% python3 -q
>>> import numpy as np
>>> np.set_printoptions(precision=2, suppress=True, linewidth=100)
>>> X = np.loadtxt("m.csv", delimiter=",")
>>> X
array([[ 54.,  30.,  30., -26., -16.,  37.],
       [ 30.,  18.,  18., -12., -12.,  21.],
       [ 30.,  18.,  26.,   0.,  -4.,  23.],
       [-26., -12.,   0.,  35.,  14., -14.],
       [-16., -12.,  -4.,  14.,  20., -10.],
       [ 37.,  21.,  23., -14., -10.,  26.]])
>>> left, sig, Vh = np.linalg.svd(X)
>>> np.argmax(sig[:-1] / (sig[1:] + 1e-6)) + 1
np.int64(3)
>>> sig.round(2) + 0
array([131.09,  35.5 ,  12.41,   0.  ,   0.  ,   0.  ])
>>> B = left[:, :3] @ np.diag(sig[:3]) @ Vh[:3]
>>> round(np.linalg.norm(X - B, 2), 2), round(float(sig[3]), 2)
(np.float64(0.0), 0.0)
>>> round(float(np.linalg.norm(X - B) / np.linalg.norm(X)), 2)
0.0
>>> np.round(np.abs(X - B).max(), 2)
np.float64(0.0)
>>> r = np.linalg.matrix_rank(X)
>>> r
np.int64(3)
>>> ns = np.linalg.svd(X)[2][r:].T
>>> [int(np.linalg.matrix_rank(X[:i])) for i in range(1, len(X) + 1)]
[1, 2, 3, 3, 3, 3]
>>> [int(np.linalg.matrix_rank(np.delete(X, i, axis=0))) for i in range(6)]
[3, 3, 3, 3, 3, 3]
>>> np.allclose(X @ ns, 0)
True
>>> ns.shape
(6, 3)
>>> J = np.load("run12.npy")
>>> J
array([[-0.4 , -1.6 ,  4.92,  1.4 , -1.4 ,  1.  ],
       [-2.4 ,  0.1 , -0.44,  1.  , -1.2 ,  0.5 ],
       [ 1.2 , -0.2 ,  0.61,  1.3 ,  3.1 , -0.3 ],
       [-0.6 ,  1.6 , -5.06,  0.6 ,  1.  , -1.8 ],
       [ 0.5 ,  0.5 , -1.67, -0.5 ,  0.  , -0.8 ],
       [ 0.7 ,  0.7 , -2.07,  0.7 , -1.1 ,  2.3 ],
       [ 0.1 , -0.9 ,  2.75,  0.3 ,  1.5 ,  0.2 ],
       [-0.7 ,  1.6 , -4.83, -0.1 , -0.2 , -0.2 ],
       [-2.1 , -0.3 ,  0.81, -1.  ,  2.4 ,  0.8 ],
       [-0.2 , -1.3 ,  4.  , -0.3 ,  0.5 ,  0.5 ],
       [ 0.8 ,  0.2 , -0.59,  0.8 , -0.1 ,  0.4 ],
       [-1.5 ,  1.4 , -4.22, -0.9 , -0.4 ,  0.3 ],
       [-0.8 , -0.8 ,  2.62, -1.  , -1.6 , -1.4 ],
       [-0.7 ,  0.1 , -0.54, -1.3 ,  0.7 ,  0.9 ],
       [-1.1 ,  2.6 , -7.73, -0.3 , -0.5 ,  0.  ],
       [-0.4 ,  0.3 , -0.8 ,  0.3 ,  0.4 , -0.4 ],
       [ 1.7 , -1.8 ,  5.42,  2.1 , -0.5 , -0.3 ],
       [-1.4 ,  1.6 , -4.83, -1.1 , -0.7 , -1.4 ]])
>>> Xc = J - J.mean(axis=0)
>>> left, sig, Vh = np.linalg.svd(Xc, full_matrices=False)
>>> (np.sign(left[:, 0]) == np.sign(left[0, 0])).astype(int)
array([1, 1, 1, 0, 0, 0, 1, 0, 1, 1, 1, 0, 1, 1, 0, 0, 1, 0])
>>> np.linalg.matrix_rank(Xc)
np.int64(6)
>>> np.round((sig ** 2).sum() ** 2 / (sig ** 4).sum(), 2)
np.float64(1.6)
>>> np.searchsorted(np.cumsum(sig ** 2) / (sig ** 2).sum(), 0.9) + 1
np.int64(3)
>>> np.abs(left[:, 0]).argmax()
np.int64(14)
>>> Vh[0] * np.sign(Vh[0, np.abs(Vh[0]).argmax()])
array([ 0.11, -0.31,  0.94,  0.11,  0.02,  0.06])
>>> np.round(sig ** 2 / (sig ** 2).sum(), 2) + 0
array([0.78, 0.08, 0.07, 0.05, 0.02, 0.  ])
>>> dist = np.linalg.norm(J[:, None] - J[None], axis=-1)
>>> (dist + 1e9 * np.eye(18)).round(6).argmin(axis=1)
array([16, 15,  6,  7, 15, 10,  9, 11, 13,  6, 15,  7,  9, 15,  7,  4,  0,  7])
>>> dist.mean(axis=1).argmax()
np.int64(14)
>>> np.flatnonzero(dist[2] < dist.mean() / 2)
array([2])
>>> np.unravel_index(dist.round(6).argmax(), dist.shape)
(np.int64(14), np.int64(16))
>>> dist[2].round(6).argsort(kind="stable")[:4]
array([ 2,  6, 10, 15])
>>> x = np.array([2, 5, 6, 3, 1, 0])
>>> J @ np.eye(6)[0]
array([-0.4, -2.4,  1.2, -0.6,  0.5,  0.7,  0.1, -0.7, -2.1, -0.2,  0.8, -1.5, -0.8, -0.7, -1.1,
       -0.4,  1.7, -1.4])
>>> (J @ x).argmax()
np.int64(16)
>>> np.linalg.norm(J @ x) <= np.linalg.norm(J, 2) * np.linalg.norm(x) + 1e-9
np.True_
>>> Xc = J - J.mean(axis=0)
>>> V = np.linalg.svd(Xc)[2][:5]
>>> B = Xc - Xc @ V.T @ V
>>> np.round(B.std(axis=0), 2) + 0
array([0.  , 0.03, 0.01, 0.  , 0.  , 0.  ])
>>> np.round(np.cov(Xc @ V.T, rowvar=False), 2) + 0
array([[15.78,  0.  ,  0.  ,  0.  ,  0.  ],
       [ 0.  ,  1.69,  0.  ,  0.  ,  0.  ],
       [ 0.  ,  0.  ,  1.36,  0.  ,  0.  ],
       [ 0.  ,  0.  ,  0.  ,  0.93,  0.  ],
       [ 0.  ,  0.  ,  0.  ,  0.  ,  0.43]])
>>> np.linalg.norm(B, axis=1).round(6).argmax()
np.int64(13)
>>> round(np.linalg.norm(B) / np.linalg.norm(Xc), 2)
np.float64(0.01)
>>> B = np.array([[2, 2], [1, 2]])
>>> Z = np.array([[-9, -9], [-3, 5]])
>>> M = np.kron(B, Z)
>>> M
array([[-18, -18, -18, -18],
       [ -6,  10,  -6,  10],
       [ -9,  -9, -18, -18],
       [ -3,   5,  -6,  10]])
>>> blk = np.stack([M, -1 * M, M[::-1]])
>>> blk.sum(axis=0)
array([[ -3,   5,  -6,  10],
       [ -9,  -9, -18, -18],
       [ -6,  10,  -6,  10],
       [-18, -18, -18, -18]])
>>> np.linalg.matrix_rank(blk.reshape(3, -1))
np.int64(2)
>>> np.linalg.det(blk)
array([20736., 20736., 20736.])
>>> blk.shape
(3, 4, 4)
>>> (blk @ M.T).shape
(3, 4, 4)
>>> np.linalg.norm(blk, axis=(1, 2))
array([50.48, 50.48, 50.48])
>>> mat = np.array([[0, 1, 2], [0, 0, 2], [0, 0, 0]])
>>> np.linalg.matrix_rank(mat, rtol=0.1)
np.int64(2)
>>> B = np.array([[3, -4], [0, 0]])
>>> Z = np.kron(B, mat)
>>> Z
array([[ 0,  3,  6,  0, -4, -8],
       [ 0,  0,  6,  0,  0, -8],
       [ 0,  0,  0,  0,  0,  0],
       [ 0,  0,  0,  0,  0,  0],
       [ 0,  0,  0,  0,  0,  0],
       [ 0,  0,  0,  0,  0,  0]])
>>> Z.shape
(6, 6)
>>> np.linalg.matrix_rank(Z)
np.int64(2)
>>> left, sig, Vh = np.linalg.svd(Z)
>>> np.argmax(sig[:-1] / (sig[1:] + 1e-6)) + 1
np.int64(2)
>>> sig
array([14.6 ,  3.42,  0.  ,  0.  ,  0.  ,  0.  ])
>>> B = left[:, :2] @ np.diag(sig[:2]) @ Vh[:2]
>>> np.round(np.linalg.norm(Z - B, 2), 2), sig[2]
(np.float64(0.0), np.float64(0.0))
>>> np.linalg.matrix_rank(B)
np.int64(2)
>>> arr = np.load("data.npy")
>>> arr
array([[5., 1., 0., 0., 0., 0.],
       [0., 5., 1., 0., 0., 0.],
       [0., 0., 5., 1., 0., 0.],
       [0., 0., 0., 5., 1., 0.],
       [0., 0., 0., 0., 5., 1.],
       [0., 0., 0., 0., 0., 5.]])
>>> # triangular
>>> blk = np.stack([arr, -2 * arr, arr[::-1]])
>>> blk.sum(axis=0)
array([[-5., -1.,  0.,  0.,  0.,  5.],
       [ 0., -5., -1.,  0.,  5.,  1.],
       [ 0.,  0., -5.,  4.,  1.,  0.],
       [ 0.,  0.,  5., -4., -1.,  0.],
       [ 0.,  5.,  1.,  0., -5., -1.],
       [ 5.,  1.,  0.,  0.,  0., -5.]])
>>> rng = np.random.default_rng(584602)
>>> B = arr + rng.integers(-2, 3, (6, 4)) @ rng.integers(-2, 3, (4, 6))
>>> B
array([[ 4., -2.,  0., -4., -3., -4.],
       [-1.,  4., -1.,  0., -1.,  2.],
       [-2.,  1., 10.,  6., -1.,  5.],
       [-1.,  1.,  0., 11.,  2.,  7.],
       [-2.,  1., -3., -6.,  2.,  3.],
       [-1.,  3., -2., -4., -1.,  8.]])
>>> np.linalg.matrix_rank(B - arr, tol=1e-8)
np.int64(4)
>>> lab = rng.permutation(6)
>>> lab
array([5, 1, 3, 2, 4, 0])
>>> B = arr[lab][:, lab]
>>> np.allclose(B, arr)
False
>>> np.trace(B)
np.float64(30.0)
>>> B = np.array([[2, -2, 1],
...     [-2, 1, -5],
...     [-2, 2, -5],
...     [3, -1, -1],
...     [3, 0, 5],
...     [-5, -1, 3]])
>>> np.einsum("ik,kj->ij", arr, B)
array([[  8.,  -9.,   0.],
       [-12.,   7., -30.],
       [ -7.,   9., -26.],
       [ 18.,  -5.,   0.],
       [ 10.,  -1.,  28.],
       [-25.,  -5.,  15.]])
>>> B @ arr
Traceback (most recent call last):
  File "<python-input-86>", line 1, in <module>
    B @ arr
    ~~^~~~~
ValueError: matmul: Input operand 1 has a mismatch in its core dimension 0, with gufunc signature (n?,k),(k,m?)->(n?,m?) (size 6 is different from 3)
>>> np.linalg.matrix_rank(arr @ B)
np.int64(3)
>>> np.einsum("ij->j", arr)
array([5., 6., 6., 6., 6., 6.])
>>> np.einsum("ik,kj->ji", arr, B)
array([[  8., -12.,  -7.,  18.,  10., -25.],
       [ -9.,   7.,   9.,  -5.,  -1.,  -5.],
       [  0., -30., -26.,   0.,  28.,  15.]])
>>> B.T @ arr.T
array([[  8., -12.,  -7.,  18.,  10., -25.],
       [ -9.,   7.,   9.,  -5.,  -1.,  -5.],
       [  0., -30., -26.,   0.,  28.,  15.]])
>>> np.vstack([arr, B.T]).shape
(9, 6)
